$ python3 -q
>>> import numpy as np
>>> np.set_printoptions(precision=1, suppress=True, linewidth=160, legacy="1.25")
>>> J = np.load("m.npy")
>>> print(J)
[[ 0.9 -2.3  0.8 -0.6 -0.8  0.7]
 [-0.8 -0.1 -0.1  0.4 -1.4  1.9]
 [-0.2  0.  -0.2 -0.1 -0.6  0.7]
 [ 0.  -0.4  0.3 -0.4 -0.7  0.7]]
>>> x = np.array([2, 0, 1, 2, 1, 0])
>>> print(J @ x)
[ 0.6 -2.3 -1.4 -1.2]
>>> print((J * x).sum(axis=1))
[ 0.6 -2.3 -1.4 -1.2]
>>> print(J @ np.eye(6)[4])
[-0.8 -1.4 -0.6 -0.7]
>>> print(np.linalg.norm(J, axis=1))
[2.9 2.5 1.  1.2]
>>> print(np.linalg.norm(J, axis=0))
[1.2 2.3 0.9 0.8 1.9 2.3]
>>> print(np.round(np.linalg.norm(J[2], 1), 1), round(np.linalg.norm(J[2], np.inf), 1))
1.8 0.7
>>> print(np.round(np.linalg.norm(J, "nuc"), 1))
6.4
>>> print(round(np.linalg.norm(J, 2), 1))
3.3
>>> print(np.linalg.norm(J, axis=1).argmax())
0
>>> print(round(float(np.linalg.norm(J[2] - J[3])), 1))
0.7
>>> ang = np.radians(45)
>>> Rm = np.eye(6)
>>> Rm[1, 1] = Rm[5, 5] = np.cos(ang)
>>> Rm[1, 5], Rm[5, 1] = -np.sin(ang), np.sin(ang)
>>> print(Rm)
[[ 1.   0.   0.   0.   0.   0. ]
 [ 0.   0.7  0.   0.   0.  -0.7]
 [ 0.   0.   1.   0.   0.   0. ]
 [ 0.   0.   0.   1.   0.   0. ]
 [ 0.   0.   0.   0.   1.   0. ]
 [ 0.   0.7  0.   0.   0.   0.7]]
>>> B = J @ Rm.T
>>> print(np.allclose(np.linalg.norm(J, axis=1), np.linalg.norm(B, axis=1)))
True
>>> print(np.linalg.svd(J, compute_uv=False), np.linalg.svd(B, compute_uv=False))
[3.3 2.4 0.5 0.2] [3.3 2.4 0.5 0.2]
>>> print(np.abs(B - J).max(axis=0))
[0.  1.3 0.  0.  0.  1.8]
>>> x = np.array([3, -1, -3, -3, -1, -4])
>>> y = Rm @ x
>>> print(y)
[ 3.   2.1 -3.  -3.  -1.  -3.5]
>>> print(np.linalg.solve(Rm, Rm[:, 5]))
[0. 0. 0. 0. 0. 1.]
>>> print(np.linalg.solve(Rm, y + Rm[:, 1]))
[ 3.  0. -3. -3. -1. -4.]
>>> print(np.linalg.solve(Rm.T, Rm[4]))
[0. 0. 0. 0. 1. 0.]
>>> print(np.linalg.solve(Rm, -1 * y))
[-3.  1.  3.  3.  1.  4.]
>>> U, sv, VT = np.linalg.svd(J, full_matrices=False)
>>> print(np.abs(VT[0]))
[0.1 0.6 0.2 0.1 0.5 0.6]
>>> print(round(np.sqrt((sv ** 2).sum()), 1), round(float(np.linalg.norm(J)), 1))
4.1 4.1
>>> print(sv / sv[0])
[1.  0.7 0.1 0.1]
>>> print(U.shape, sv.shape, VT.shape)
(4, 4) (4,) (4, 6)
>>> feats = np.load("test6.npy")
>>> print(feats)
[[-2.2  0.3  1.2  0.6 -4.4]
 [ 0.5  1.1  1.1  0.2  1.1]
 [-0.3 -1.5  0.6 -1.5 -0.6]
 [ 0.2  0.7  0.5 -1.4  0.4]
 [-2.   0.4  1.  -1.  -3.8]
 [-0.1 -1.3 -0.7  1.3  0. ]
 [-0.8 -1.4  0.8 -0.8 -1.6]
 [ 0.4 -0.5  1.1 -0.1  0.9]
 [-0.8  0.3 -0.6  0.2 -1.4]
 [ 0.4 -0.3  0.3  1.3  0.8]
 [ 1.8  0.1 -1.  -0.4  3.7]]
>>> f, g = feats[7], feats[0]
>>> print(round(f @ f, 1))
2.4
>>> pr = (f @ g) / (f @ f) * f
>>> print(round(float((g - pr) @ f), 1))
0.0
>>> print(np.round(np.linalg.norm(f + g) ** 2 + np.linalg.norm(f - g) ** 2, 1))
57.1
>>> cen = (feats - feats.mean(axis=0)) / feats.std(axis=0)
>>> print(np.argwhere(np.abs(cen) > 2))
[]
>>> beta = np.linalg.lstsq(np.delete(cen, 2, axis=1), cen[:, 2])[0]
>>> print(round(float(1 - np.var(cen[:, 2] - np.delete(cen, 2, axis=1) @ beta)), 1))
0.5
>>> U, sv, VT = np.linalg.svd(feats, full_matrices=False)
>>> print(sv)
[8.5 3.3 2.9 2.2 0.2]
>>> print(np.round(np.sqrt((sv ** 2).sum()), 1), round(float(np.linalg.norm(feats)), 1))
9.8 9.8
>>> print(U.shape, sv.shape, VT.shape)
(11, 5) (5,) (5, 5)
